$ python3 -q
>>> import numpy as np
>>> import numpy.linalg as la
>>> np.set_printoptions(suppress=True, linewidth=120)
>>> def rnd(a):
...     return np.round(a, 3) + 0
... 
>>> f = np.array([0, 2, -2, -3])
>>> r1 = np.array([1, 1, 0, -2])
>>> K = np.outer(f, r1)
>>> K
array([[ 0,  0,  0,  0],
       [ 2,  2,  0, -4],
       [-2, -2,  0,  4],
       [-3, -3,  0,  6]])
>>> # looks like rank 1
>>> C2 = K.T @ K
>>> np.allclose(C2, C2.T)
True
>>> rnd(la.eigvalsh(C2)[::-1])
array([102.,   0.,   0.,   0.])
>>> m1 = np.load("sample11.npy")
>>> m1
array([[ 0,  2,  2,  2],
       [ 0,  2,  2,  2],
       [-2,  2,  2, -1]])
>>> C2 = m1.T @ m1
>>> np.trace(C2), (m1 ** 2).sum()
(np.int64(37), np.int64(37))
>>> rnd(la.svd(m1, compute_uv=False) ** 2)
array([28.612,  8.388,  0.   ])
>>> rnd(la.norm(m1, 2) / la.norm(m1))
np.float64(0.879)
>>> np.argsort(-la.norm(m1, axis=0).round(6), kind="stable")[:3]
array([1, 2, 3])
>>> [round(float(x), 3) for x in la.svd(m1, compute_uv=False)[:3]]
[5.349, 2.896, 0.0]
>>> arr = np.load("out6.npy")
>>> arr
array([[ 14,  -3,   0, -12],
       [ -3,   6,  -3,  -2],
       [  0,  -3,   6,  -2],
       [-12,  -2,  -2,  19]])
>>> # null space of dimension 1
>>> W = np.array([[1, 0, -1, -1, -1, 0],
...     [0, 1, -1, -2, -1, -2],
...     [-2, -1, 2, 1, 1, 1],
...     [-1, 2, 1, 2, 2, 1]])
>>> coef = np.array([0, -4, 0, 1, 1, -2])
>>> H = np.maximum(arr @ W + coef, 0)
>>> la.matrix_rank(H)
np.int64(4)
>>> (H > 0).astype(int)
array([[1, 0, 0, 0, 0, 0],
       [1, 1, 0, 0, 0, 0],
       [0, 0, 1, 1, 1, 1],
       [0, 1, 1, 1, 1, 1]])
>>> C = np.array([[-5, 4, -2],
...     [2, 1, -2],
...     [3, 4, 0],
...     [2, 1, -4],
...     [-4, -1, 2],
...     [-2, 4, -2]])
>>> W @ C
array([[ -6,   0,   0],
       [  3, -12,   8],
       [ 10,   3,   2],
       [  6,   6,  -8]])
>>> H @ C
array([[-130,  104,  -52],
       [ -23,   21,  -12],
       [  17,   87,  -40],
       [  19,  228, -216]])
>>> vals, vecs = la.eigh(arr)
>>> rnd(np.abs(vecs[:, -1]))
array([0.629, 0.024, 0.071, 0.774])
>>> rnd(vecs @ np.diag(vals) @ vecs.T)
array([[ 14.,  -3.,   0., -12.],
       [ -3.,   6.,  -3.,  -2.],
       [  0.,  -3.,   6.,  -2.],
       [-12.,  -2.,  -2.,  19.]])
>>> rnd(la.eigvalsh(arr + -3 * np.eye(4)))
array([-3.   ,  3.452,  6.671, 25.876])
>>> np.abs(vecs[:, -1]).round(6).argmax()
np.int64(3)
>>> np.allclose(arr[:-1].T @ la.lstsq(arr[:-1].T, arr[-1])[0], arr[-1])
True
>>> rnd(arr @ la.pinv(arr) @ arr)
array([[ 14.,  -3.,   0., -12.],
       [ -3.,   6.,  -3.,  -2.],
       [  0.,  -3.,   6.,  -2.],
       [-12.,  -2.,  -2.,  19.]])
>>> np.abs(np.diag(la.qr(arr)[1])) > 1e-9
array([ True,  True,  True, False])
>>> la.lstsq(arr[:-1].T, arr[-1])[2]
np.int32(3)
>>> rnd(np.trace(la.pinv(arr) @ arr))
np.float64(3.0)
>>> W0 = np.load("test18.npy")
>>> rnd(W0)
array([[2.972, 1.748],
       [1.748, 1.028]])
>>> f = np.array([3, 0, -1])
>>> rnd(np.convolve(W0[1], f))
array([ 5.244,  3.085, -1.748, -1.028])
>>> rnd(np.correlate(W0[1], W0[0], "full"))
array([3.056, 6.992, 3.056])
>>> left, sig, Vh = la.svd(W0)
>>> np.argmax(sig[:-1] / (sig[1:] + 1e-6)) + 1
np.int64(1)
>>> rnd(sig)
array([4., 0.])
>>> A2 = left[:, :1] @ np.diag(sig[:1]) @ Vh[:1]
>>> rnd(np.abs(W0 - A2).max())
np.float64(0.0)
>>> la.matrix_rank(A2)
np.int64(1)
>>> la.matrix_rank(W0, rtol=0.05)
np.int64(1)
>>> mat = np.load("arr.npy")
>>> mat
array([[ 2., -3.,  0.],
       [-3.,  0., -3.],
       [ 0., -3.,  2.]])
>>> # symmetric, so the eigenvalues are real
>>> vals, vecs = la.eigh(mat)
>>> rnd(vecs.T @ vecs)
array([[1., 0., 0.],
       [0., 1., 0.],
       [0., 0., 1.]])
>>> rnd(la.eigvalsh(mat + -1 * np.eye(3)))
array([-4.359,  1.   ,  4.359])
>>> rnd(vals)
array([-3.359,  2.   ,  5.359])
>>> (vals > 1e-8).sum(), (vals < -1e-8).sum()
(np.int64(2), np.int64(1))
>>> np.unique(vals.round(6) + 0, return_counts=True)[1]
array([1, 1, 1])
>>> np.abs(vecs[:, -1]).round(6).argmax()
np.int64(1)
>>> rnd(la.svd(mat, compute_uv=False))
array([5.359, 3.359, 2.   ])
>>> rnd(np.abs(vecs[:, -1]))
array([0.554, 0.621, 0.554])
>>> O, Rm = la.qr(mat)
>>> rnd(O @ Rm)
array([[ 2., -3.,  0.],
       [-3.,  0., -3.],
       [ 0., -3.,  2.]])
>>> rnd(O)
array([[-0.555, -0.532, -0.64 ],
       [ 0.832, -0.355, -0.426],
       [ 0.   , -0.769,  0.64 ]])
>>> np.allclose(Rm.T @ Rm, mat.T @ mat)
True
>>> rnd(abs(Rm[0, 0])), rnd(la.norm(mat[:, 0]))
(np.float64(3.606), np.float64(3.606))
>>> rnd(Rm)
array([[-3.606,  1.664, -2.496],
       [ 0.   ,  3.903, -0.473],
       [ 0.   ,  0.   ,  2.558]])
>>> [round(float(la.det(mat[:i, :i])), 2) + 0 for i in range(1, 4)]
[2.0, -9.0, -36.0]
>>> O = mat.astype(float).copy()
>>> for j in range(3):
...     O[:, j] -= O[:, :j] @ (O[:, :j].T @ O[:, j])
...     O[:, j] /= la.norm(O[:, j])
... 
>>> rnd(O.T @ O)
array([[1., 0., 0.],
       [0., 1., 0.],
       [0., 0., 1.]])
>>> x = np.array([2, -2, -3])
>>> mat * x
array([[ 4.,  6., -0.],
       [-6., -0.,  9.],
       [ 0.,  6., -6.]])
>>> np.sign((mat @ x).round(6))
array([1., 1., 0.])
>>> (mat @ x).argmax()
np.int64(0)
>>> la.norm(mat @ x) <= la.norm(mat, 2) * la.norm(x) + 1e-9
np.True_
>>> mat @ x
array([10.,  3.,  0.])
>>> np.einsum("ij,j->i", mat, x)
array([10.,  3.,  0.])
>>> mat @ np.eye(3)[0]
array([ 2., -3.,  0.])
>>> mat @ np.ones(3)
array([-1., -6., -1.])
>>> O, _ = la.qr(np.array([[-1.0, 0.6, 0.9], [0.5, 1.3, -0.1], [-0.4, -0.4, 1.4]]))
>>> vals = np.array([-4, 2, 0])
>>> E = O @ np.diag(vals) @ O.T
>>> rnd(E)
array([[-2.322,  2.261, -1.369],
       [ 2.261,  0.67 ,  0.184],
       [-1.369,  0.184, -0.348]])
>>> # rank 2
>>> left, sig, Vh = la.svd(E)
>>> vecs = Vh[:(sig > 1e-8).sum()]
>>> rng = np.random.default_rng(3269)
>>> x = E[0] + 3 * E[1] + rng.integers(2) * np.eye(3)[0]
>>> rnd(x)
array([ 4.461,  4.27 , -0.816])
>>> rnd(vecs.T @ vecs)
array([[ 0.967,  0.067,  0.167],
       [ 0.067,  0.867, -0.333],
       [ 0.167, -0.333,  0.167]])
>>> np.allclose(vecs.T @ vecs @ x, x)
True
>>> rnd(la.norm(x - vecs.T @ vecs @ x))
np.float64(0.0)
>>> la.matrix_rank(np.vstack([E, x]))
np.int64(2)
>>> left, sig, Vh = la.svd(E, full_matrices=False)
>>> rnd(left.T @ left)
array([[1., 0., 0.],
       [0., 1., 0.],
       [0., 0., 1.]])
>>> (sig > 1e-8).sum()
np.int64(2)
>>> np.allclose(left * sig @ Vh, E)
True
>>> rnd(sig)
array([4., 2., 0.])
>>> rnd(np.sqrt((sig ** 2).sum())), rnd(la.norm(E))
(np.float64(4.472), np.float64(4.472))
>>> rnd(np.cumsum(sig ** 2) / np.sum(sig ** 2))
array([0.8, 1. , 1. ])
>>> left, sig, Vh = la.svd(E)
>>> rnd(sig)
array([4., 2., 0.])
>>> A2 = left[:, :2] @ np.diag(sig[:2]) @ Vh[:2]
>>> rnd(A2)
array([[-2.322,  2.261, -1.369],
       [ 2.261,  0.67 ,  0.184],
       [-1.369,  0.184, -0.348]])
>>> la.matrix_rank(A2)
np.int64(2)
>>> data = np.load("w.npy")
>>> data
array([[ 1. ,  0.1],
       [-4. ,  1.9]])
>>> # row 1 is much longer than the rest
>>> A2 = data / np.sqrt((data ** 2).mean(axis=1, keepdims=True))
>>> la.matrix_rank(A2) == la.matrix_rank(data)
np.True_
>>> f = np.array([-5, 2])
>>> A2 = data + np.outer(f, np.eye(2)[1])
>>> A2
array([[ 1. , -4.9],
       [-4. ,  3.9]])
>>> la.matrix_rank(la.inv(A2) - la.inv(data), tol=1e-8)
np.int64(1)
>>> A2 = la.inv(data)
>>> rnd(la.det(data) * A2)
array([[ 1.9, -0.1],
       [ 4. ,  1. ]])
>>> rnd(A2)
array([[ 0.826, -0.043],
       [ 1.739,  0.435]])
>>> rnd(la.slogdet(data)[0])
np.float64(1.0)
>>> left, sig, Vh = la.svd(A2, full_matrices=False)
>>> rnd(Vh @ Vh.T)
array([[1., 0.],
       [0., 1.]])
>>> np.abs(left[:, 0]).round(6).argmax()
np.int64(1)
>>> rnd(left.T @ A2 @ Vh.T)
array([[1.962, 0.   ],
       [0.   , 0.222]])
>>> rnd(sig / sig[0])
array([1.   , 0.113])
>>> rnd(np.sqrt((sig ** 2).sum())), rnd(la.norm(A2))
(np.float64(1.974), np.float64(1.974))
>>> left.shape, sig.shape, Vh.shape
((2, 2), (2,), (2, 2))
>>> np.allclose(left * sig @ Vh, A2)
True
>>> rnd(np.cumsum(sig ** 2) / np.sum(sig ** 2))
array([0.987, 1.   ])
>>> (sig > 1e-8).sum()
np.int64(2)
